% ipython --no-banner

In [1]: import numpy as np

In [2]: np.set_printoptions(precision=4, suppress=True, linewidth=140, legacy="1.25")

In [3]: def rd(a):
   ...:     return np.round(a, 4) + 0
   ...: 

In [4]: K = np.array([[2.0, 2.0, 0.0, 0.0],
   ...:     [0.0, 1.0, 0.0, 0.0],
   ...:     [0.0, 0.0, -2.0, 0.0],
   ...:     [0.0, 0.0, 3.0, -1.0]])

In [5]: np.flatnonzero(np.linalg.matrix_power((K != 0) + (K.T != 0) + np.eye(4), 4)[1])
Out[5]: array([0, 1])

In [6]: (K != 0).astype(int)
Out[6]: 
array([[1, 1, 0, 0],
       [0, 1, 0, 0],
       [0, 0, 1, 0],
       [0, 0, 1, 1]])

In [7]: rd(np.sort(np.linalg.eigvals(K).real))
Out[7]: array([-2., -1.,  1.,  2.])

In [8]: ev, evecs = np.linalg.eig(K)

In [9]: rd(np.sort(np.linalg.eigvals(np.linalg.inv(K))))
Out[9]: array([-1. , -0.5,  0.5,  1. ])

In [10]: K @ evecs[:, 0] - ev[0] * evecs[:, 0]
Out[10]: array([0., 0., 0., 0.])

In [11]: rd(np.sort(np.linalg.eigvals(K.T)))
Out[11]: array([-2., -1.,  1.,  2.])

In [12]: np.einsum("ij,ji->", K, K)
Out[12]: 10.0

In [13]: rd(np.linalg.det(2 * K)), rd(np.linalg.det(K))
Out[13]: (64.0, 4.0)

In [14]: np.kron(np.eye(2, dtype=int), K)
Out[14]: 
array([[ 2.,  2.,  0.,  0.,  0.,  0.,  0.,  0.],
       [ 0.,  1.,  0.,  0.,  0.,  0.,  0.,  0.],
       [ 0.,  0., -2.,  0.,  0.,  0., -0.,  0.],
       [ 0.,  0.,  3., -1.,  0.,  0.,  0., -0.],
       [ 0.,  0.,  0.,  0.,  2.,  2.,  0.,  0.],
       [ 0.,  0.,  0.,  0.,  0.,  1.,  0.,  0.],
       [ 0.,  0., -0.,  0.,  0.,  0., -2.,  0.],
       [ 0.,  0.,  0., -0.,  0.,  0.,  3., -1.]])

In [15]: print(np.einsum("ii->", K))
0.0

In [16]: rd(np.linalg.eigvals(K).sum().real)
Out[16]: 0.0

In [17]: np.poly(K)
Out[17]: array([ 1.,  0., -5.,  0.,  4.])

In [18]: r0 = np.array([2, 0, 1, 0])

In [19]: B = K + np.outer(r0, np.eye(4)[3])

In [20]: B
Out[20]: 
array([[ 2.,  2.,  0.,  2.],
       [ 0.,  1.,  0.,  0.],
       [ 0.,  0., -2.,  1.],
       [ 0.,  0.,  3., -1.]])

In [21]: np.linalg.matrix_rank(np.linalg.inv(B) - np.linalg.inv(K), tol=1e-8)
Out[21]: 1

In [22]: np.linalg.matrix_rank(B - K)
Out[22]: 1

In [23]: m1 = np.loadtxt("m.csv", delimiter=",")

In [24]: m1
Out[24]: 
array([[  0.0676,   0.1889,  -1.3191,   0.6926,  -1.053 ,   7.0874],
       [  0.276 ,  -0.7655,   0.1674, -21.7819,   1.5661,   3.8608],
       [  1.4516,  -0.0073,   2.9117,   9.8593,  -1.0178,  -3.4625],
       [  0.2401,  -0.161 ,  -5.9846, -11.5843,   2.8638,   1.6579],
       [ -0.2377,  -0.0728,   3.7217, -11.5126,  -1.8153,  -4.013 ],
       [ -0.1533,   0.1525,   2.5465,  -8.5493,  -0.0213, -10.8757],
       [  0.4496,   0.3718,  -2.1603, -28.5876,   0.4621,   2.3701],
       [  0.4585,   0.4507,  -1.3486,  -8.423 ,  -0.5413,   4.8101],
       [  0.1504,   0.6223,   0.8541, -20.998 ,  -1.7021,  -3.8019],
       [  0.4415,  -0.3287,   0.801 , -14.6403,   1.0728,  -6.1363],
       [ -0.0376,  -0.0026,   0.4379, -11.819 ,   0.499 ,   0.2703],
       [ -0.105 ,   0.0971,  -0.3952,  -0.5763,  -0.6081,  -2.3765],
       [ -0.7227,   0.0687,  -1.506 ,   7.2969,   0.212 ,  -2.8172],
       [ -0.4102,  -0.2376,   4.3742, -22.174 ,  -4.019 ,   4.0293],
       [ -0.277 ,   0.389 ,  -2.0253,   5.8048,   0.486 ,  -8.6927],
       [ -0.8333,   0.6568,  -0.6564, -13.4258,   1.3811,   2.329 ],
       [  0.4697,   0.5218,  -0.9727,   7.9729,  -1.2151,  -2.3162],
       [ -0.4648,  -0.0895,   0.2798,  21.0338,  -0.5706,  -2.5645],
       [ -0.0736,  -0.3318,  -0.1173,  13.3092,  -0.9031,  -0.6615],
       [ -0.0103,  -0.0357,  -2.1553,  15.7267,  -0.7302,   2.9292],
       [ -0.4083,   0.4142,  -0.704 ,   4.5064,  -1.0718,  -0.9643],
       [  1.2774,   0.1569,   0.9581,  -2.8125,   4.4975,   0.9105]])

In [25]: Xc = (m1 - m1.mean(axis=0)) / m1.std(axis=0)

In [26]: rd(Xc.std(axis=0))
Out[26]: array([1., 1., 1., 1., 1., 1.])

In [27]: np.argwhere(np.abs(Xc) > 2)
Out[27]: 
array([[ 1,  1],
       [ 2,  0],
       [ 3,  2],
       [ 5,  5],
       [13,  2],
       [13,  4],
       [21,  0],
       [21,  4]])

In [28]: b = np.linalg.lstsq(np.delete(Xc, 0, axis=1), Xc[:, 0])[0]

In [29]: rd(b)
Out[29]: array([0.0395, 0.3667, 0.079 , 0.4953, 0.1797])

In [30]: B = np.c_[m1[:, :4] @ np.array([[-2, 7, -4, -9], [1, 3, -9, -5], [0, -8, 4, -6], [4, 4, -4, 9]]), np.array([1, 2, 1, 1, 3, 3, 1, 3, 3, 0, 2, 0, 2, 2, 3, 2, 3, 1, 1, 1, 2, 2])]

In [31]: print(rd(B))
[[   2.8241   14.3631  -10.0173   12.5951    1.    ]
 [ -88.4451  -88.8313   93.5827 -195.698     2.    ]
 [  36.5267   26.2829  -33.5311   58.2356    1.    ]
 [ -46.9784    2.7373   22.8874  -69.707     1.    ]
 [ -45.6478  -77.7063   62.5432 -123.4403    3.    ]
 [ -33.7381  -55.1848   43.6239  -91.6055    3.    ]
 [-114.8778  -92.8054  100.5646 -250.232     1.    ]
 [ -34.1583  -18.3416   22.4073  -74.0954    3.    ]
 [ -83.6705  -87.9051   81.2061 -198.5717    3.    ]
 [ -59.7729  -62.8648   62.9575 -138.8987    0.    ]
 [ -47.2034  -51.0502   49.2014 -108.647     2.    ]
 [  -1.9981    0.4127    0.2705   -2.356     0.    ]
 [  30.7017   36.3828  -32.9391   80.8689    2.    ]
 [ -88.1132 -127.2738  109.972  -220.9314    2.    ]
 [  24.1622   38.6496  -33.7134   64.943     3.    ]
 [ -51.3798  -52.3147   48.4996 -112.6781    2.    ]
 [  31.474    44.5265  -42.3574   70.756     3.    ]
 [  84.9753   78.3747  -80.3513  192.2561    1.    ]
 [  53.0522   52.6646  -50.4254  122.808     1.    ]
 [  62.8917   79.97    -71.1655  154.7433    1.    ]
 [  19.2564   22.0421  -22.9362   46.3853    2.    ]
 [ -13.6479   -9.5023    8.5607  -43.3422    2.    ]]

In [32]: rd(np.linalg.norm(np.linalg.qr(m1)[0].T @ B, axis=0) ** 2 / ((B ** 2).sum(axis=0) + 1e-12))
Out[32]: array([1.    , 1.    , 1.    , 1.    , 0.3641])
